>>> import numpy as np
>>> import numpy.linalg as la
>>> np.set_printoptions(precision=1, suppress=True, linewidth=200)
>>> X = np.loadtxt("test5.csv", delimiter=",")
>>> X
array([[ 3., -3.,  2.,  1.,  2.,  1.],
       [-3., 11., -6., -3., -6., -3.],
       [ 2., -6.,  6.,  2.,  4.,  2.],
       [ 1., -3.,  2.,  3.,  2.,  1.],
       [ 2., -6.,  4.,  2.,  6.,  2.],
       [ 1., -3.,  2.,  1.,  2.,  3.]])
>>> Q, R = la.qr(X)
>>> Q @ R
array([[ 3., -3.,  2.,  1.,  2.,  1.],
       [-3., 11., -6., -3., -6., -3.],
       [ 2., -6.,  6.,  2.,  4.,  2.],
       [ 1., -3.,  2.,  3.,  2.,  1.],
       [ 2., -6.,  4.,  2.,  6.,  2.],
       [ 1., -3.,  2.,  1.,  2.,  3.]])
>>> np.round(abs(R[0, 0]), 1), np.round(la.norm(X[:, 0]), 1)
(np.float64(5.3), np.float64(5.3))
>>> u = np.array([-1, -9, -3, -4, 2, 8])
>>> M2 = X + np.outer(u, np.eye(6)[0])
>>> M2
array([[  2.,  -3.,   2.,   1.,   2.,   1.],
       [-12.,  11.,  -6.,  -3.,  -6.,  -3.],
       [ -1.,  -6.,   6.,   2.,   4.,   2.],
       [ -3.,  -3.,   2.,   3.,   2.,   1.],
       [  4.,  -6.,   4.,   2.,   6.,   2.],
       [  9.,  -3.,   2.,   1.,   2.,   3.]])
>>> round(la.det(M2) / la.det(X), 1), round(float(1 + la.solve(X, u)[0]), 1)
(np.float64(-0.1), -0.1)
>>> u, v = M2[2], M2[1]
>>> u @ v
np.float64(-126.0)
>>> pr = (u @ v) / (u @ u) * u
>>> round(float((v - pr) @ u), 1)
0.0
>>> np.round(la.norm(u + v) ** 2 + la.norm(u - v) ** 2, 1)
np.float64(904.0)
>>> la.matrix_rank(np.outer(u, v))
np.int64(1)
>>> v - pr
array([-13.3,   3.2,   1.8,  -0.4,  -0.8,  -0.4])
>>> rng = np.random.default_rng(242881)
>>> M2 = X + rng.integers(-2, 3, (6, 1)) @ rng.integers(-2, 3, (1, 6))
>>> M2
array([[ 1., -7.,  4., -1.,  4., -3.],
       [-2., 13., -7., -2., -7., -1.],
       [ 2., -6.,  6.,  2.,  4.,  2.],
       [ 3.,  1.,  0.,  5.,  0.,  5.],
       [ 2., -6.,  4.,  2.,  6.,  2.],
       [ 0., -5.,  3.,  0.,  3.,  1.]])
>>> M2 - X
array([[-2., -4.,  2., -2.,  2., -4.],
       [ 1.,  2., -1.,  1., -1.,  2.],
       [ 0.,  0.,  0.,  0.,  0.,  0.],
       [ 2.,  4., -2.,  2., -2.,  4.],
       [ 0.,  0.,  0.,  0.,  0.,  0.],
       [-1., -2.,  1., -1.,  1., -2.]])
>>> np.round(la.svd(M2 - X, compute_uv=False), 1) + 0
array([11.,  0.,  0.,  0.,  0.,  0.])
>>> vec = np.array([-4, 8, 2, 5, 9, -5])
>>> target = X @ vec
>>> target
array([-14.,  34.,  -8.,   4.,   6., -16.])
>>> np.round(la.solve(X.T, X[2]), 1) + 0
array([0., 0., 1., 0., 0., 0.])
>>> la.solve(X, target)
array([-4.,  8.,  2.,  5.,  9., -5.])
>>> la.solve(X, target + X[:, 0])
array([-3.,  8.,  2.,  5.,  9., -5.])
>>> J = np.load("block14.npy")
>>> J.round(1) + 0
array([[ 8.9,  7.1,  3.8,  6.7,  6.2,  3.2,  3.7,  1.5],
       [ 9.4,  7.7,  5.3,  6. ,  4.1,  3.4,  5.1,  3.5],
       [ 8.8,  5.3,  2.6,  3.4,  2.2,  1.5,  3.4,  1.2],
       [10. ,  7.1,  6.6,  2.2, -2.3,  2.1,  7. ,  6. ],
       [ 9. ,  8.9,  4.9,  9.8,  9.7,  4.9,  4. ,  2. ],
       [ 8.3,  3.8,  0.7,  2.4,  2.2,  0.5,  2. , -0.7],
       [ 9.3,  6. ,  4.3,  2.8,  0.2,  1.7,  5. ,  3.3],
       [ 8.8,  7.2,  3.5,  7.3,  7.2,  3.4,  3.3,  1. ],
       [ 9.7,  5.7,  5.2,  0.5, -3.7,  1. ,  6.2,  4.9],
       [ 8.1,  2.3, -0.7,  0.3,  0.2, -0.8,  1.2, -1.7],
       [ 9.1,  7. ,  4.3,  5.6,  4.1,  2.9,  4.4,  2.5],
       [ 9.6,  8.1,  6. ,  5.9,  3.5,  3.5,  5.7,  4.3],
       [ 9.1,  5.8,  3.5,  3.3,  1.5,  1.7,  4.2,  2.2],
       [ 8. ,  4.3,  0. ,  4.7,  6. ,  1.3,  0.9, -2.2],
       [ 8.9,  7.9,  4.2,  8.2,  8. ,  4. ,  3.7,  1.6],
       [ 8.3,  2.1, -0.2, -1.2, -2.3, -1.3,  2. , -0.7],
       [ 9.3,  8.2,  5.3,  7.2,  5.7,  3.9,  4.9,  3.2],
       [10.9,  8.4,  9.5,  1. , -6.1,  2.4,  9.8,  9.8],
       [ 9.5,  7.6,  5.5,  5.2,  2.8,  3.1,  5.5,  3.9],
       [ 8.5,  0.5, -0.5, -5. , -7.5, -3. ,  2.5,  0. ],
       [ 8.9,  2.9,  1.8, -1.8, -4.6, -1. ,  3.8,  1.7],
       [ 7.4,  7.3,  0.2, 12.9, 17.6,  4.9, -0.7, -4.3]])
>>> # looks like rank 3
>>> W1 = np.array([[2, -1],
...     [-1, -2],
...     [2, -1],
...     [1, 0],
...     [2, -1],
...     [-1, 0],
...     [-1, 0],
...     [-1, -1]])
>>> b = np.array([-2, 1])
>>> hid = np.maximum(J @ W1 + b, 0)
>>> la.matrix_rank(hid)
np.int64(1)
>>> C = np.array([[-1, -2, 6], [-2, 0, 6]])
>>> (hid @ C).round(6).argmax(axis=1)
array([2, 2, 2, 2, 2, 2, 2, 2, 2, 2, 2, 2, 2, 2, 2, 2, 2, 0, 2, 0, 2, 2])
>>> cen = J - J.mean(axis=0)
>>> U, s, Vh = la.svd(cen, full_matrices=False)
>>> la.matrix_rank(cen)
np.int64(2)
>>> U, s, Vh = la.svd(J)
>>> s.round(1) + 0
array([65.1, 32.6, 15.3,  0. ,  0. ,  0. ,  0. ,  0. ])
>>> M2 = U[:, :3] @ np.diag(s[:3]) @ Vh[:3]
>>> la.matrix_rank(M2)
np.int64(3)
>>> round(la.norm(J - M2, 2), 1), round(float(s[3]), 1)
(np.float64(0.0), 0.0)
>>> np.unique(J.round(6), axis=0).shape
(22, 8)
>>> la.lstsq(J[:-1].T, J[-1])[2]
np.int32(3)
>>> np.round(np.trace(la.pinv(J) @ J), 1)
np.float64(3.0)
>>> dist = la.norm(J[:, None] - J[None], axis=-1)
>>> la.norm(J - J.mean(axis=0), axis=1)
array([ 4.9,  4.3,  1.7,  8. , 10.3,  5.3,  3.2,  6.2,  8.3,  8.8,  2.9,  5.2,  1.3,  7.5,  7.6, 10. ,  5.9, 15. ,  4. , 16. , 10.3, 19.8])
>>> la.norm(J, axis=1)
array([15.9, 16.7, 12. , 17.1, 20.4, 10. , 13.7, 16.4, 15.3,  8.7, 15.3, 17.4, 12.9, 12.1, 18. ,  9.3, 17.7, 22.7, 16.4, 13. , 11.6, 25. ])
>>> dist[7].round(6).argsort(kind="stable")[:4]
array([ 7,  0, 14, 16])
>>> feats = np.load("mat.npy")
>>> feats
array([[ 1. , -1. ,  0.9],
       [ 0.4, -0.2,  0.1],
       [-0.2,  0.7, -0.4],
       [ 0.4, -0.3,  0.2],
       [-0.5, -0.3,  0.1],
       [ 0.5, -0.4,  0.2],
       [-1. ,  0.5, -0.4],
       [-0.8,  0.9, -0.6],
       [-1. ,  0.9, -0.7],
       [ 1. , -0.9,  0.6],
       [-0.7,  0.3, -0.2],
       [ 0.9, -0.7,  0.4],
       [-0.2,  1. , -0.6],
       [ 0.9, -0.7,  0.5],
       [ 0.8, -1. ,  0.7],
       [ 0.9,  0.4,  0. ],
       [-0.7,  0.3, -0.2],
       [-0.9, -0.5,  0.1],
       [ 0.6, -0.9,  0.5],
       [-0.4, -0.9,  0.5],
       [ 0.9, -0.8,  0.5],
       [ 0.7, -1. ,  0.7],
       [-1. ,  0.2, -0.2],
       [-0.4, -0.8,  0.4],
       [ 0.9,  0.8, -0.3],
       [ 0.4,  0.4, -0.1],
       [-0.8,  1. , -0.8],
       [ 0.9, -0.9,  0.7],
       [-1. ,  1. , -0.8],
       [ 0.5, -0.5,  0.3],
       [-0.1, -0.9,  0.5],
       [ 0.4,  0.2,  0. ],
       [-0.6,  0.4, -0.2],
       [ 0.1, -0.9,  0.6],
       [ 0.4, -0.2,  0.1],
       [-0.9,  0.7, -0.4],
       [-0.9,  0.7, -0.4],
       [-0.4,  0.8, -0.4],
       [-0.4, -0.3,  0.1],
       [-0.5, -0.3,  0.1],
       [-0.8,  0.7, -0.4],
       [ 0.6, -1. ,  0.8],
       [ 0.8, -0.8,  0.5],
       [ 0.8, -0.9,  0.6],
       [ 0.3, -0.7,  0.4],
       [ 0.6, -1. ,  0.9]])
>>> G = np.cov(feats, rowvar=False)
>>> np.median(feats, axis=0)
array([ 0.2, -0.3,  0.1])
>>> np.round(la.eigvalsh(G)[::-1], 1) + 0
array([1. , 0.2, 0. ])
>>> np.argsort(-feats.std(axis=0).round(6), kind="stable")
array([1, 0, 2])
>>> feats.std(axis=0)
array([0.7, 0.7, 0.5])
>>> cen = feats - feats.mean(axis=0)
>>> V = la.svd(cen)[2][:2]
>>> M2 = cen - cen @ V.T @ V
>>> (cen @ V.T).std(axis=0)
array([1. , 0.4])
>>> round(la.norm(M2) / la.norm(cen), 1)
np.float64(0.1)
>>> dist = la.norm(feats[:, None] - feats[None], axis=-1)
>>> dist.shape
(46, 46)
>>> np.flatnonzero(dist[39] < dist.mean() / 2)
array([ 4, 17, 23, 38, 39])
>>> np.unravel_index(dist.round(6).argmax(), dist.shape)
(np.int64(0), np.int64(28))
>>> la.norm(feats, axis=1)
array([1.7, 0.5, 0.8, 0.5, 0.6, 0.7, 1.2, 1.3, 1.5, 1.5, 0.8, 1.2, 1.2, 1.2, 1.5, 1. , 0.8, 1. , 1.2, 1.1, 1.3, 1.4, 1. , 1. , 1.2, 0.6, 1.5, 1.5, 1.6, 0.8, 1. , 0.4, 0.7, 1.1, 0.5, 1.2, 1.2, 1. ,
       0.5, 0.6, 1.1, 1.4, 1.2, 1.3, 0.9, 1.5])
>>> dist[39]
array([1.8, 0.9, 1.2, 0.9, 0. , 1. , 1.1, 1.4, 1.5, 1.7, 0.7, 1.5, 1.5, 1.5, 1.6, 1.6, 0.7, 0.4, 1.3, 0.7, 1.5, 1.5, 0.8, 0.6, 1.8, 1.2, 1.6, 1.6, 1.7, 1. , 0.8, 1. , 0.8, 1. , 0.9, 1.2, 1.2, 1.2,
       0.1, 0. , 1.2, 1.5, 1.4, 1.5, 0.9, 1.5])
>>> (dist + 1e9 * np.eye(46)).round(6).argmin(axis=1)
array([27, 34, 37,  1, 39,  3, 35,  8, 28, 27, 16, 13, 37, 11, 21, 24, 10,  4, 42, 23, 13, 14, 10, 19, 15, 31, 28,  9,  8,  5, 33, 25, 10, 30,  1, 36, 35,  2,  4,  4, 35, 45, 20, 14, 29, 41])
>>> la.norm(feats - feats.mean(axis=0), axis=1)
array([1.5, 0.4, 1. , 0.4, 0.6, 0.5, 1.3, 1.5, 1.7, 1.3, 0.9, 1.1, 1.4, 1.1, 1.3, 1. , 0.9, 1. , 1. , 1. , 1.2, 1.2, 1.1, 0.8, 1.3, 0.7, 1.7, 1.3, 1.8, 0.6, 0.9, 0.5, 0.9, 0.9, 0.4, 1.4, 1.4, 1.2,
       0.5, 0.6, 1.3, 1.2, 1.1, 1.2, 0.7, 1.3])
>>> dist.mean(axis=1).argmax()
np.int64(28)
>>> la.norm(feats, axis=0)
array([4.8, 4.9, 3.3])
>>> round(la.norm(feats[12] - feats[3]), 1)
np.float64(1.6)
>>> la.norm(feats, axis=1)
array([1.7, 0.5, 0.8, 0.5, 0.6, 0.7, 1.2, 1.3, 1.5, 1.5, 0.8, 1.2, 1.2, 1.2, 1.5, 1. , 0.8, 1. , 1.2, 1.1, 1.3, 1.4, 1. , 1. , 1.2, 0.6, 1.5, 1.5, 1.6, 0.8, 1. , 0.4, 0.7, 1.1, 0.5, 1.2, 1.2, 1. ,
       0.5, 0.6, 1.1, 1.4, 1.2, 1.3, 0.9, 1.5])
>>> round(float(la.norm(feats[12], 1)), 1), round(la.norm(feats[12], np.inf), 1)
(1.8, np.float64(1.0))
>>> round(float(la.norm(feats, 2)), 1)
6.9
>>> m1 = np.array([[2, 2, -2, -2, 2, 1, -2, 2, 1, 1, 2, 1, 0, 1, -2],
...     [1, 2, 2, -1, -1, -2, 2, 2, -1, -1, -2, 0, 1, -2, 1],
...     [1, 2, 2, 0, -1, 2, -2, -2, 1, 2, 1, 0, -2, -1, -2],
...     [1, -2, 1, 0, 1, 0, 2, 1, 2, -1, -2, -1, -1, 1, 2],
...     [1, 0, -2, -1, 2, 1, 2, 1, -2, 2, -1, 1, -2, 2, 2],
...     [1, 0, -1, -1, -1, -1, -2, 2, 2, -1, -2, -1, 1, -1, 2],
...     [0, 0, 0, 1, 2, -1, -2, -2, -1, 1, 1, -1, 2, -1, 1],
...     [2, 2, 0, -1, 1, 2, 1, -1, -1, 0, 0, 0, -1, 2, -2],
...     [-2, 2, 1, -2, 0, 0, 0, 2, -1, 2, 2, -2, 1, 0, -1],
...     [1, 1, 0, -2, -2, 1, 1, 1, 0, 0, 1, 2, 1, -2, -2]])
>>> m1
array([[ 2,  2, -2, -2,  2,  1, -2,  2,  1,  1,  2,  1,  0,  1, -2],
       [ 1,  2,  2, -1, -1, -2,  2,  2, -1, -1, -2,  0,  1, -2,  1],
       [ 1,  2,  2,  0, -1,  2, -2, -2,  1,  2,  1,  0, -2, -1, -2],
       [ 1, -2,  1,  0,  1,  0,  2,  1,  2, -1, -2, -1, -1,  1,  2],
       [ 1,  0, -2, -1,  2,  1,  2,  1, -2,  2, -1,  1, -2,  2,  2],
       [ 1,  0, -1, -1, -1, -1, -2,  2,  2, -1, -2, -1,  1, -1,  2],
       [ 0,  0,  0,  1,  2, -1, -2, -2, -1,  1,  1, -1,  2, -1,  1],
       [ 2,  2,  0, -1,  1,  2,  1, -1, -1,  0,  0,  0, -1,  2, -2],
       [-2,  2,  1, -2,  0,  0,  0,  2, -1,  2,  2, -2,  1,  0, -1],
       [ 1,  1,  0, -2, -2,  1,  1,  1,  0,  0,  1,  2,  1, -2, -2]])
>>> vec = np.array([0, 0, 3, 0, 3, 3, 2, 1, 0, 0, 3, 2, 1, 2, 1])
>>> np.einsum("ij,j->i", m1, vec)
array([  9,  -5,   0,   6,  11, -18,  -1,  11,   7,   2])
>>> np.sign((m1 @ vec).round(6))
array([ 1, -1,  0,  1,  1, -1, -1,  1,  1,  1])
>>> (m1 * vec).sum(axis=1)
array([  9,  -5,   0,   6,  11, -18,  -1,  11,   7,   2])
>>> m1 @ np.ones(15)
array([ 7.,  1.,  1.,  4.,  6., -3.,  0.,  4.,  2.,  1.])
>>> m1 * vec
array([[ 0,  0, -6,  0,  6,  3, -4,  2,  0,  0,  6,  2,  0,  2, -2],
       [ 0,  0,  6,  0, -3, -6,  4,  2,  0,  0, -6,  0,  1, -4,  1],
       [ 0,  0,  6,  0, -3,  6, -4, -2,  0,  0,  3,  0, -2, -2, -2],
       [ 0,  0,  3,  0,  3,  0,  4,  1,  0,  0, -6, -2, -1,  2,  2],
       [ 0,  0, -6,  0,  6,  3,  4,  1,  0,  0, -3,  2, -2,  4,  2],
       [ 0,  0, -3,  0, -3, -3, -4,  2,  0,  0, -6, -2,  1, -2,  2],
       [ 0,  0,  0,  0,  6, -3, -4, -2,  0,  0,  3, -2,  2, -2,  1],
       [ 0,  0,  0,  0,  3,  6,  2, -1,  0,  0,  0,  0, -1,  4, -2],
       [ 0,  0,  3,  0,  0,  0,  0,  2,  0,  0,  6, -4,  1,  0, -1],
       [ 0,  0,  0,  0, -6,  3,  2,  1,  0,  0,  3,  4,  1, -4, -2]])
>>> M2 = m1[0, 0] * m1[1:] - np.outer(m1[1:, 0], m1[0])
>>> M2
array([[ 0,  2,  6,  0, -4, -5,  6,  2, -3, -3, -6, -1,  2, -5,  4],
       [ 0,  2,  6,  2, -4,  3, -2, -6,  1,  3,  0, -1, -4, -3, -2],
       [ 0, -6,  4,  2,  0, -1,  6,  0,  3, -3, -6, -3, -2,  1,  6],
       [ 0, -2, -2,  0,  2,  1,  6,  0, -5,  3, -4,  1, -4,  3,  6],
       [ 0, -2,  0,  0, -4, -3, -2,  2,  3, -3, -6, -3,  2, -3,  6],
       [ 0,  0,  0,  2,  4, -2, -4, -4, -2,  2,  2, -2,  4, -2,  2],
       [ 0,  0,  4,  2, -2,  2,  6, -6, -4, -2, -4, -2, -2,  2,  0],
       [ 0,  8, -2, -8,  4,  2, -4,  8,  0,  6,  8, -2,  2,  2, -6],
       [ 0,  0,  2, -2, -6,  1,  4,  0, -1, -1,  0,  3,  2, -5, -2]])
>>> np.flatnonzero(~M2.round(6).any(axis=1))
array([], dtype=int64)
>>> m1[:, 0] / m1[0, 0]
array([ 1. ,  0.5,  0.5,  0.5,  0.5,  0.5,  0. ,  1. , -1. ,  0.5])
>>> la.matrix_rank(M2), la.matrix_rank(m1)
(np.int64(9), np.int64(10))
